$ python -q
>>> import numpy as np
>>> import numpy.linalg as la
>>> np.set_printoptions(precision=3, suppress=True, linewidth=140)
>>> F = np.array([[0.8, 0.4, 1.9, 1.5], [0.5, 0.3, 1.1, -0.3], [-1.9, 0.7, 1.4, 0.1]])
>>> F[:, 1] *= 3
>>> F
array([[ 0.8,  1.2,  1.9,  1.5],
       [ 0.5,  0.9,  1.1, -0.3],
       [-1.9,  2.1,  1.4,  0.1]])
>>> vec = np.array([2, 1, -2, -1])
>>> np.round(np.einsum("ij,j->i", F, vec), 3) + 0
array([-2.5,  0. , -4.6])
>>> np.round(F @ (2 * vec), 3) + 0
array([-5. ,  0. , -9.2])
>>> F @ np.ones(4)
array([5.4, 2.2, 1.7])
>>> (F @ vec).argmax()
np.int64(1)
>>> np.round(la.norm(F), 3)
np.float64(4.504)
>>> F.shape
(3, 4)
>>> F - F[0]
array([[ 0. ,  0. ,  0. ,  0. ],
       [-0.3, -0.3, -0.8, -1.8],
       [-2.7,  0.9, -0.5, -1.4]])
>>> la.svd(F, compute_uv=False)
array([3.765, 2.285, 0.946])
>>> la.matrix_rank(F)
np.int64(3)
>>> F.sum(axis=1)
array([5.4, 2.2, 1.7])
>>> F.mean(axis=0)
array([-0.2  ,  1.4  ,  1.467,  0.433])
>>> F.sum(axis=0)
array([-0.6,  4.2,  4.4,  1.3])
>>> np.diff(F, axis=0)
array([[-0.3, -0.3, -0.8, -1.8],
       [-2.4,  1.2,  0.3,  0.4]])
>>> A = np.array([[5, 0, 0, 0], [0, 7, 0, 0], [0, 0, 7, 0], [0, 0, 0, 6]])
>>> Lm = la.cholesky(A)
>>> A / np.sqrt(np.outer(np.diag(A), np.diag(A)))
array([[1., 0., 0., 0.],
       [0., 1., 0., 0.],
       [0., 0., 1., 0.],
       [0., 0., 0., 1.]])
>>> Lm @ Lm.T
array([[5., 0., 0., 0.],
       [0., 7., 0., 0.],
       [0., 0., 7., 0.],
       [0., 0., 0., 6.]])
>>> np.diag(Lm) ** 2
array([5., 7., 7., 6.])
>>> la.eigvalsh(A).min() > 0
np.True_
>>> Y = A / np.sqrt((A ** 2).mean(axis=1, keepdims=True))
>>> la.matrix_rank(A - A.mean(axis=1, keepdims=True))
np.int64(3)
>>> la.matrix_rank(Y) == la.matrix_rank(A)
np.True_
>>> data = np.load("data.npy")
>>> data
array([[ 1, -1,  1, -1,  1, -1,  1, -1],
       [ 1, -1, -1,  1,  1, -1, -1,  1],
       [ 1, -1, -1,  1, -1,  1,  1, -1],
       [ 1, -1,  1, -1, -1,  1, -1,  1],
       [ 1,  1, -1, -1,  1,  1, -1, -1],
       [ 1,  1,  1,  1, -1, -1, -1, -1],
       [ 1,  1, -1, -1, -1, -1,  1,  1]])
>>> Y = np.array([[2, 0], [3, 0], [3, 2], [0, 3], [0, 0], [2, 1], [2, 1], [2, 0]])
>>> la.matrix_rank(np.vstack([data, Y.T]))
np.int64(8)
>>> np.vstack([data, Y.T]).shape
(9, 8)
>>> np.einsum("ij,ij->i", data, data)
array([8, 8, 8, 8, 8, 8, 8])
>>> la.matrix_rank(data @ Y)
np.int64(2)
>>> Y.T @ data.T
array([[ 0, -6, -2,  4,  0,  2,  4],
       [-1, -1,  3, -1, -5,  3, -5]])
